% ipython --no-banner

In [1]: import numpy as np

In [2]: np.set_printoptions(precision=2, suppress=True, linewidth=140)

In [3]: def rd(a):
   ...:     return np.round(a, 2) + 0
   ...: 

In [4]: B = np.array([[2, 0], [1, 2]])

In [5]: basis = np.array([[1]])

In [6]: J = np.block([[B, np.array([[2], [1]])], [np.zeros((1, 2)), basis]])

In [7]: J
Out[7]: 
array([[2., 0., 2.],
       [1., 2., 1.],
       [0., 0., 1.]])

In [8]: evals, evecs = np.linalg.eig(J)

In [9]: rd(np.sort(np.linalg.eigvals(J.T)))
Out[9]: array([1., 2., 2.])

In [10]: rd(np.sort(np.linalg.eigvals(J @ J)))
Out[10]: array([1., 4., 4.])

In [11]: np.allclose(J @ J.T, J.T @ J)
Out[11]: False

In [12]: print((J - J.T) / 2)
[[ 0.  -0.5  1. ]
 [ 0.5  0.   0.5]
 [-1.  -0.5  0. ]]

In [13]: J @ J
Out[13]: 
array([[4., 0., 6.],
       [4., 4., 5.],
       [0., 0., 1.]])

In [14]: print(rd(np.abs(np.linalg.eigvals(J)).max()))
2.0

In [15]: rd(np.linalg.det(J))
Out[15]: np.float64(4.0)

In [16]: np.allclose(J, J.T)
Out[16]: False

In [17]: print(rd(np.sort(np.abs(np.linalg.eigvals(J)))))
[1. 2. 2.]

In [18]: np.trace(J)
Out[18]: np.float64(5.0)

In [19]: X = np.array([[1, 0, 1, 0], [2, -32, -1, -1], [-2, -1, -31, 0], [-2, 1, 0, 18]])

In [20]: X
Out[20]: 
array([[  1,   0,   1,   0],
       [  2, -32,  -1,  -1],
       [ -2,  -1, -31,   0],
       [ -2,   1,   0,  18]])

In [21]: rd(np.linalg.norm(X[0], 1)), rd(np.linalg.norm(X[0], np.inf))
Out[21]: (np.float64(2.0), np.float64(1.0))

In [22]: print(rd(np.linalg.norm(X, "nuc")))
82.18

In [23]: print(X[0] @ X[1])
1

In [24]: rd(np.linalg.norm(X, axis=1))
Out[24]: array([ 1.41, 32.09, 31.08, 18.14])

In [25]: print(rd(np.linalg.norm(X) ** 2 / np.linalg.norm(X, 2) ** 2))
2.18

In [26]: rd(np.linalg.norm(X, 1)), rd(np.linalg.norm(X, np.inf))
Out[26]: (np.float64(34.0), np.float64(36.0))

In [27]: f = np.array([2, 0, 3, 2])

In [28]: B = X + np.outer(f, np.eye(4)[1])

In [29]: np.linalg.matrix_rank(B - X)
Out[29]: np.int64(1)

In [30]: A = np.loadtxt("layer5.csv", delimiter=",")

In [31]: A
Out[31]: 
array([[-0.85,  0.1 , -0.1 , -0.15],
       [ 1.02, -0.12,  0.12,  0.18],
       [ 1.36, -0.16,  0.16,  0.24],
       [-1.36,  0.16, -0.16, -0.24]])

In [32]: rank = np.linalg.matrix_rank(A)

In [33]: print(rank)
1

In [34]: ns = np.linalg.svd(A)[2][rank:].T

In [35]: np.allclose(A @ ns, 0)
Out[35]: True

In [36]: rd(ns @ ns.T)
Out[36]: 
array([[ 0.06,  0.11, -0.11, -0.17],
       [ 0.11,  0.99,  0.01,  0.02],
       [-0.11,  0.01,  0.99, -0.02],
       [-0.17,  0.02, -0.02,  0.97]])

In [37]: np.linalg.matrix_rank(A.T @ A), np.linalg.matrix_rank(A @ A.T)
Out[37]: (np.int64(1), np.int64(1))
